$ python -q
>>> import numpy as np
>>> np.set_printoptions(suppress=True, linewidth=200)
>>> other = np.array([[1, 1, 3, -1, -2],
...     [-3, 2, 2, -3, -2],
...     [1, -3, 1, 1, -2],
...     [1, 2, 0, 0, -3],
...     [0, 2, 3, 0, 3]])
>>> arr = np.tril(other)
>>> arr
array([[ 1,  0,  0,  0,  0],
       [-3,  2,  0,  0,  0],
       [ 1, -3,  1,  0,  0],
       [ 1,  2,  0,  0,  0],
       [ 0,  2,  3,  0,  3]])
>>> # triangular, det is the product of the diagonal
>>> Uu, sv, vt = np.linalg.svd(arr)
>>> V = vt[:(sv > 1e-8).sum()]
>>> rng = np.random.default_rng(566637)
>>> x0 = arr[4] + 2 * arr[1] + rng.integers(2) * np.eye(5)[3]
>>> x0
array([-6.,  6.,  3.,  0.,  3.])
>>> np.allclose(V.T @ V @ x0, x0)
True
>>> round(float(np.linalg.norm(x0 - V.T @ V @ x0)), 2)
0.0
>>> F = np.load("a.npy")
>>> F
array([[0, 0, 1, 2, 0],
       [0, 0, 2, 2, 2],
       [0, 0, 2, 0, 0],
       [0, 0, 0, 2, 2],
       [0, 0, 0, 0, 0]])
>>> round(float(np.linalg.det(F.T)), 2)
0.0
>>> np.einsum("ii->", F)
np.int64(4)
>>> np.kron(np.eye(2, dtype=int), F)
array([[0, 0, 1, 2, 0, 0, 0, 0, 0, 0],
       [0, 0, 2, 2, 2, 0, 0, 0, 0, 0],
       [0, 0, 2, 0, 0, 0, 0, 0, 0, 0],
       [0, 0, 0, 2, 2, 0, 0, 0, 0, 0],
       [0, 0, 0, 0, 0, 0, 0, 0, 0, 0],
       [0, 0, 0, 0, 0, 0, 0, 1, 2, 0],
       [0, 0, 0, 0, 0, 0, 0, 2, 2, 2],
       [0, 0, 0, 0, 0, 0, 0, 2, 0, 0],
       [0, 0, 0, 0, 0, 0, 0, 0, 2, 2],
       [0, 0, 0, 0, 0, 0, 0, 0, 0, 0]])
>>> np.argsort(-np.linalg.norm(F, axis=0).round(6), kind="stable")[:3]
array([3, 2, 4])
>>> [round(float(x), 2) for x in np.linalg.svd(F, compute_uv=False)[:3]]
[4.71, 2.27, 1.3]
